In [1]: import numpy as np

In [2]: from numpy import linalg as LA

In [3]: np.set_printoptions(precision=3, suppress=True, linewidth=120, sign=" ")

In [4]: feats = np.load("data.npy")

In [5]: print(feats)
[[ 0.25   0.5    0.25 ]
 [ 0.333  0.167  0.5  ]
 [ 0.333  0.5    0.167]]

In [6]: vec = np.array([8, 0, 4])

In [7]: rhs = feats @ vec

In [8]: b, lr = np.zeros(3), 1 / LA.norm(feats, 2) ** 2

In [9]: for i in range(8):
   ...:     b -= lr * feats.T @ (feats @ b - rhs)
   ...:     if i % 2 == 0: print(i, round(LA.norm(feats @ b - rhs), 3))
   ...: 
0 1.337
2 1.041
4 0.824
6 0.666

In [10]: b
Out[10]: array([ 3.833,  2.364,  5.111])

In [11]: rng = np.random.default_rng(29)

In [12]: lab = rng.permutation(3)

In [13]: M2 = feats[:, lab] * rng.choice([-1, 1], 3)

In [14]: M2
Out[14]: 
array([[ 0.25 ,  0.25 , -0.5  ],
       [ 0.5  ,  0.333, -0.167],
       [ 0.167,  0.333, -0.5  ]])

In [15]: left, _, vt = LA.svd(feats.T @ M2)

In [16]: np.round(left @ vt, 3) + 0
Out[16]: 
array([[ 0.,  1.,  0.],
       [ 0.,  0., -1.],
       [ 1.,  0.,  0.]])

In [17]: A = np.load("test18.npy")

In [18]: print(A)
[[ 4.  1.  1.  1.]
 [ 1.  4.  1.  1.]
 [ 1.  1.  4.  1.]
 [ 1.  1.  1.  4.]]

In [19]: w, vecs = LA.eigh(A)

In [20]: vec = np.array([5, -3, 0, 5])

In [21]: np.round(vec @ A @ vec / (vec @ vec), 3), np.round(w[0], 3), np.round(w[-1], 3)
Out[21]: (np.float64(3.831), np.float64(3.0), np.float64(7.0))

In [22]: (np.sign(vecs[:, -1].round(6)) == np.sign(vecs[0, -1].round(6))).astype(int)
Out[22]: array([ 1,  1,  1,  1])

In [23]: vecs * np.maximum(w, 0) @ vecs.T
Out[23]: 
array([[ 4.,  1.,  1.,  1.],
       [ 1.,  4.,  1.,  1.],
       [ 1.,  1.,  4.,  1.],
       [ 1.,  1.,  1.,  4.]])

In [24]: vecs * np.abs(w) @ vecs.T
Out[24]: 
array([[ 4.,  1.,  1.,  1.],
       [ 1.,  4.,  1.,  1.],
       [ 1.,  1.,  4.,  1.],
       [ 1.,  1.,  1.,  4.]])
